In [1]: import numpy as np

In [2]: np.set_printoptions(precision=3, suppress=True, linewidth=200, legacy="1.25")

In [3]: F = np.load("arr.npy")

In [4]: print(F)
[[ 0.4  0.1 -0.9  0.3  0.8 -0.2]
 [ 0.6 -0.2  1.2 -0.7 -0.2  0.4]
 [-0.3  0.4  0.3  0.3  0.7 -0.1]
 [-1.   0.5 -0.2  0.4 -0.9 -0.1]
 [ 0.4 -1.5  3.3 -0.5  1.3 -1. ]
 [-0.9  0.2 -1.   1.1  0.5 -0.5]
 [-0.6  0.4  0.2 -1.  -1.1 -1.7]]

In [5]: proj = F @ np.linalg.solve(F.T @ F, F.T)

In [6]: print(proj @ F[:, 5])
[-0.2  0.4 -0.1 -0.1 -1.  -0.5 -1.7]

In [7]: q, evecs = np.linalg.qr(F[:, :5])[0], np.linalg.qr(F[:, 5:])[0]

In [8]: sv = np.linalg.svd(q.T @ evecs, compute_uv=False)

In [9]: print(np.degrees(np.arccos(sv.clip(0, 1))))
[11.359]

In [10]: print(sv)
[0.98]

In [11]: Y = np.c_[F[:, :5] @ np.array([[4, 1, -5, -7, 2],
    ...:     [2, 0, -4, -1, 6],
    ...:     [4, -4, -1, -6, 1],
    ...:     [-2, 2, -7, -9, -4],
    ...:     [4, -9, 4, -7, -4]]), np.array([-1, 4, 9, 7, -6, 3, 2])]

In [12]: print(Y)
[[  0.8  -2.6  -0.4  -5.8  -3.9  -1. ]
 [  7.4  -3.8   0.7  -3.5   4.8   4. ]
 [  3.   -7.2   0.3  -7.7  -1.9   9. ]
 [ -8.2   8.7  -3.2  10.4   2.8   7. ]
 [ 18.  -25.5   9.4 -25.7  -8.1  -6. ]
 [ -7.4   0.8  -1.   -1.3  -8.    3. ]
 [ -3.2   6.5   3.8  19.3   9.8   2. ]]

In [13]: print(np.round(np.linalg.lstsq(F, Y[:, 0])[0], 3) + 0)
[ 4.  2.  4. -2.  4.  0.]

In [14]: vec = np.array([-3, -3, -1, -2, 2, -1])

In [15]: y = F @ vec

In [16]: c, lr = np.zeros(6), 1 / np.linalg.norm(F, 2) ** 2

In [17]: for i in range(60):
    ...:     c -= lr * F.T @ (F @ c - y)
    ...:     if i % 10 == 0: print(i, round(np.linalg.norm(F @ c - y), 3))
    ...: 
0 3.989
10 1.152
20 0.894
30 0.762
40 0.672
50 0.609

In [18]: print(c)
[-0.588 -1.51  -0.127  0.451  0.851 -2.105]

In [19]: vec = np.array([-3, 3, 3, -3, -3, 3])

In [20]: y = F @ vec

In [21]: print(y)
[-7.5  5.1 -0.3  5.1 -1.2 -6.   4.8]

In [22]: print(np.linalg.solve(F.T @ F, F.T @ y))
[-3.  3.  3. -3. -3.  3.]

In [23]: print(np.linalg.lstsq(F, y)[0])
[-3.  3.  3. -3. -3.  3.]

In [24]: print(np.round(np.linalg.pinv(F) @ F, 3) + 0)
[[1. 0. 0. 0. 0. 0.]
 [0. 1. 0. 0. 0. 0.]
 [0. 0. 1. 0. 0. 0.]
 [0. 0. 0. 1. 0. 0.]
 [0. 0. 0. 0. 1. 0.]
 [0. 0. 0. 0. 0. 1.]]

In [25]: rng = np.random.default_rng(41)

In [26]: y = y + 0.02 * rng.normal(size=7)

In [27]: print(y)
[-7.525  5.105 -0.3    5.11  -1.227 -5.978  4.802]

In [28]: c, *_ = np.linalg.lstsq(F, y)

In [29]: print(round(np.linalg.norm(y - F @ c), 3))
0.021

In [30]: print([round(float(np.linalg.norm(np.linalg.solve(F.T @ F + lam * np.eye(6), F.T @ y))), 2) for lam in (0, 1, 10, 100)])
[7.39, 4.93, 1.88, 0.28]

In [31]: print(c.round())
[-3.  3.  3. -3. -3.  3.]

In [32]: print(np.round(F.T @ (y - F @ c), 3) + 0)
[0. 0. 0. 0. 0. 0.]

In [33]: K = np.array([[0.34, -1.38, 1.31, -0.8, 0.49],
    ...:     [0.06, -0.3, -0.03, -0.48, -0.33],
    ...:     [-0.26, 0.9, -1.72, -0.32, -1.52],
    ...:     [-0.71, 2.87, -2.79, 1.6, -1.11],
    ...:     [-0.23, 0.87, -1.18, 0.16, -0.8]])

In [34]: proj = np.triu(np.array([[3, 2, 2, 4, 0],
    ...:     [3, 5, 1, 0, 3],
    ...:     [2, 5, 1, 3, 3],
    ...:     [3, 4, 1, 2, 4],
    ...:     [4, 5, 0, 4, 2]]), 1) + np.eye(5)

In [35]: Y = proj @ K @ np.linalg.inv(proj)

In [36]: print(round(float(np.trace(Y)), 3), round(float(np.trace(K)), 3))
-0.88 -0.88

In [37]: print(np.linalg.matrix_rank(Y))
2
